$ ipython --no-banner

In [1]: import numpy as np

In [2]: np.set_printoptions(precision=2, suppress=True, linewidth=120)

In [3]: F = np.array([[0, 3, 6, 1], [-3, 0, 1, 0], [-6, -1, 0, 4], [-1, 0, -4, 0]])

In [4]: # skew, so no eigenvalue has a real part

In [5]: x = np.array([2, -1, 2, -2])

In [6]: print(np.round(np.linalg.eigvals(F).real, 2) + 0)
[0. 0. 0. 0.]

In [7]: Q = np.linalg.solve(np.eye(4) - F, np.eye(4) + F)

In [8]: print(np.round(Q @ Q.T, 2) + 0)
[[1. 0. 0. 0.]
 [0. 1. 0. 0.]
 [0. 0. 1. 0.]
 [0. 0. 0. 1.]]

In [9]: print(round(float(np.linalg.det(Q)), 2))
1.0

In [10]: mat = np.load("w.npy")

In [11]: print(mat)
[[0.45 0.06 0.45 0.19]
 [0.06 0.01 0.06 0.03]
 [0.45 0.06 0.45 0.19]
 [0.19 0.03 0.19 0.08]]

In [12]: # column 2 repeats column 0

In [13]: Uu, sv, VT = np.linalg.svd(mat)

In [14]: print(sv.round(2) + 0)
[1. 0. 0. 0.]

In [15]: print(np.argmax(sv[:-1] / (sv[1:] + 1e-6)) + 1)
1

In [16]: M2 = Uu[:, :1] @ np.diag(sv[:1]) @ VT[:1]

In [17]: print(M2)
[[0.45 0.06 0.45 0.19]
 [0.06 0.01 0.06 0.03]
 [0.45 0.06 0.45 0.19]
 [0.19 0.03 0.19 0.08]]

In [18]: print(round(float(np.linalg.norm(mat - M2) / np.linalg.norm(mat)), 2))
0.0

In [19]: Uu, sv, VT = np.linalg.svd(M2)

In [20]: V = VT[:(sv > 1e-8).sum()]

In [21]: rng = np.random.default_rng(78)

In [22]: x = M2[0] + -3 * M2[3] + rng.integers(2) * np.eye(4)[0]

In [23]: print(x)
[ 0.87 -0.02 -0.13 -0.06]

In [24]: print(np.allclose(V.T @ V @ x, x))
False

In [25]: print(np.round(np.linalg.norm(x - V.T @ V @ x), 2))
0.74

In [26]: print(V.T @ V)
[[0.45 0.06 0.45 0.19]
 [0.06 0.01 0.06 0.03]
 [0.45 0.06 0.45 0.19]
 [0.19 0.03 0.19 0.08]]

In [27]: x = np.array([1, 1, 0, -2])

In [28]: h1 = np.maximum(mat @ x, 0)

In [29]: print(np.maximum(mat @ x, 0) - np.maximum(-mat @ x, 0))
[0.13 0.02 0.13 0.06]

In [30]: w, V = np.linalg.eigh(mat)

In [31]: x = np.array([2, 2, 0, 1])

In [32]: print(round(float(np.abs(mat).sum(axis=1).max()), 2), round(np.abs(w).max(), 2))
1.17 1.0

In [33]: print((np.sign(V[:, -1].round(6)) == np.sign(V[0, -1].round(6))).astype(int))
[1 1 1 1]

In [34]: print(round(float(x @ mat @ x / (x @ x)), 2), np.round(w[0], 2), round(w[-1], 2))
0.37 -0.0 1.0

In [35]: print(np.round(np.linalg.eigvalsh(mat[1:, 1:]), 2) + 0)
[0.   0.   0.55]

In [36]: m1 = np.array([[0, 1, 1, 0], [1, 0, 1, 1], [1, 1, 0, 0], [0, 1, 0, 0]])

In [37]: # equal to its transpose

In [38]: r = np.linalg.matrix_rank(mat)

In [39]: print(r)
1

In [40]: ns = np.linalg.svd(mat)[2][r:].T

In [41]: print([int(np.linalg.matrix_rank(mat[:, :j + 1])) for j in range(4)])
[1, 1, 1, 1]

In [42]: print(ns @ ns.T)
[[ 0.55 -0.06 -0.45 -0.19]
 [-0.06  0.99 -0.06 -0.03]
 [-0.45 -0.06  0.55 -0.19]
 [-0.19 -0.03 -0.19  0.92]]

In [43]: print(np.linalg.matrix_rank(mat.T @ mat), np.linalg.matrix_rank(mat @ mat.T))
1 1

In [44]: print(np.allclose(mat @ ns, 0))
True

In [45]: print(np.round(np.poly(mat), 2) + 0)
[ 1. -1.  0.  0.  0.]

In [46]: print(round(np.linalg.det(2 * mat), 2), np.round(np.linalg.det(mat), 2))
-0.0 -0.0

In [47]: print(np.kron(np.eye(2, dtype=int), mat))
[[0.45 0.06 0.45 0.19 0.   0.   0.   0.  ]
 [0.06 0.01 0.06 0.03 0.   0.   0.   0.  ]
 [0.45 0.06 0.45 0.19 0.   0.   0.   0.  ]
 [0.19 0.03 0.19 0.08 0.   0.   0.   0.  ]
 [0.   0.   0.   0.   0.45 0.06 0.45 0.19]
 [0.   0.   0.   0.   0.06 0.01 0.06 0.03]
 [0.   0.   0.   0.   0.45 0.06 0.45 0.19]
 [0.   0.   0.   0.   0.19 0.03 0.19 0.08]]

In [48]: M2 = m1 + rng.integers(-2, 3, (4, 3)) @ rng.integers(-2, 3, (3, 4))

In [49]: print(M2)
[[ 4  5 -3  4]
 [-1  0  5 -5]
 [-3 -5 -3  0]
 [-2 -1  1 -2]]

In [50]: print(np.linalg.matrix_rank(M2 - m1, tol=1e-8))
3

In [51]: print(np.abs(M2 - m1).sum(axis=1))
[16 12 13  7]

In [52]: print(np.round(np.linalg.svd(M2 - m1, compute_uv=False), 2) + 0)
[11.29  7.97  1.76  0.  ]

In [53]: data = np.loadtxt("out15.csv", delimiter=",")

In [54]: print(data)
[[ 0.5   0.3   0.89]
 [ 0.4  -0.1  -0.22]
 [ 1.   -0.8  -2.43]
 [ 1.6  -0.3  -0.8 ]
 [-1.    1.8   5.4 ]
 [ 0.6  -0.1  -0.29]
 [ 0.3   1.3   3.81]
 [ 0.1  -0.5  -1.48]
 [-0.2  -1.3  -3.88]
 [-0.3   0.    0.11]
 [ 0.1   1.7   5.16]
 [ 0.6   0.6   1.74]
 [ 0.1   0.7   2.13]
 [-0.7   1.4   4.17]
 [ 0.3   0.3   0.92]
 [-1.   -0.2  -0.65]
 [-1.9   0.2   0.58]
 [ 0.8   0.8   2.36]
 [ 0.7   0.9   2.66]
 [ 2.8   2.    6.03]
 [ 0.   -0.2  -0.64]
 [-0.3  -0.4  -1.31]
 [-0.8  -0.3  -0.91]
 [-0.5  -0.9  -2.73]
 [ 1.1  -0.6  -1.83]
 [-0.6   0.    0.05]
 [-1.5  -1.   -2.98]]

In [55]: d = np.linalg.norm(data[:, None] - data[None], axis=-1)

In [56]: print(d[18].round(6).argsort(kind="stable")[:4])
[18 17 12 11]

In [57]: print(np.linalg.matrix_rank(d ** 2))
5

In [58]: print((d + 1e9 * np.eye(27)).round(6).argmin(axis=1))
[14  5 24  5 10  1 13 21 23 25  4 12 11  6  0 22 25 18 17 10  1  7 15 26  2  9 23]

In [59]: print(d.shape)
(27, 27)

In [60]: M2 = np.array([[1, 0, 2, 1], [2, 2, 2, 0], [2, 1, 1, 1], [2, 2, 2, 2]])

In [61]: X = M2.T @ M2

In [62]: print(X)
[[13 10 12  7]
 [10  9  9  5]
 [12  9 13  7]
 [ 7  5  7  6]]

In [63]: # equal to its transpose

In [64]: w, V = np.linalg.eig(X)

In [65]: print(w)
[36.64  0.5   2.41  1.44]

In [66]: print(np.sort(np.linalg.eigvals(X @ X)))
[   0.25    2.07    5.82 1342.85]

In [67]: print(np.sort(np.linalg.eigvals(np.linalg.inv(X))))
[0.03 0.41 0.69 1.99]
